>>> import numpy as np
>>> np.set_printoptions(suppress=True, linewidth=100)
>>> data = np.load("mat.npy")
>>> data
array([[-3.003,  0.027, -2.972],
       [-6.012,  0.019, -5.984],
       [-5.972,  0.03 , -6.02 ]])
>>> W1 = np.array([[1, 3, 3, 2, 0, 0], [1, 2, 3, 0, 3, 3], [0, 1, 0, 1, 2, 3]])
>>> c = np.array([0, 5, 2, 0, 8, 5])
>>> hid = np.maximum(data @ W1 + c, 0)
>>> np.round((hid > 0).mean(axis=0), 3)
array([0.   , 0.   , 0.   , 0.   , 0.333, 0.   ])
>>> hid.round(3)
array([[0.   , 0.   , 0.   , 0.   , 2.137, 0.   ],
       [0.   , 0.   , 0.   , 0.   , 0.   , 0.   ],
       [0.   , 0.   , 0.   , 0.   , 0.   , 0.   ]])
>>> np.linalg.matrix_rank(hid)
np.int64(1)
>>> basis = np.array([[1, 0], [2, 1], [2, 1], [2, 2], [2, 3], [3, 1]])
>>> W1 @ basis
array([[17, 10],
       [26, 17],
       [17, 12]])
>>> np.round(hid @ basis, 3)
array([[4.274, 6.411],
       [0.   , 0.   ],
       [0.   , 0.   ]])
>>> vec = np.array([1, 2, 3])
>>> y = data @ vec
>>> c, lr = np.zeros(3), 1 / np.linalg.norm(data, 2) ** 2
>>> for i in range(6):
...     c -= lr * data.T @ (data @ c - y)
...     if i % 2 == 0: print(i, round(np.linalg.norm(data @ c - y), 3))
... 
0 0.073
2 0.073
4 0.073
>>> round(float(np.linalg.cond(data)), 3)
797.175
>>> c.round(3)
array([ 1.995, -0.009,  1.996])
>>> F = np.array([[-2, -8, 6, -3], [4, 8, 8, 2], [2, -5, -5, 2]])
>>> F[1] = F[0]
>>> F
array([[-2, -8,  6, -3],
       [-2, -8,  6, -3],
       [ 2, -5, -5,  2]])
>>> # rows and columns are dependent
>>> rank = np.linalg.matrix_rank(F)
>>> rank
np.int64(2)
>>> null = np.linalg.svd(F)[2][rank:].T
>>> np.linalg.matrix_rank(F.T @ F), np.linalg.matrix_rank(F @ F.T)
(np.int64(2), np.int64(2))
>>> [int(np.linalg.matrix_rank(np.delete(F, i, axis=0))) for i in range(3)]
[2, 2, 1]
>>> np.round(null @ null.T, 3)
array([[ 0.896,  0.031,  0.279, -0.122],
       [ 0.031,  0.003, -0.006, -0.04 ],
       [ 0.279, -0.006,  0.25 ,  0.332],
       [-0.122, -0.04 ,  0.332,  0.851]])
>>> np.round(F @ null, 3) + 0
array([[0., 0.],
       [0., 0.],
       [0., 0.]])
>>> null.shape
(4, 2)
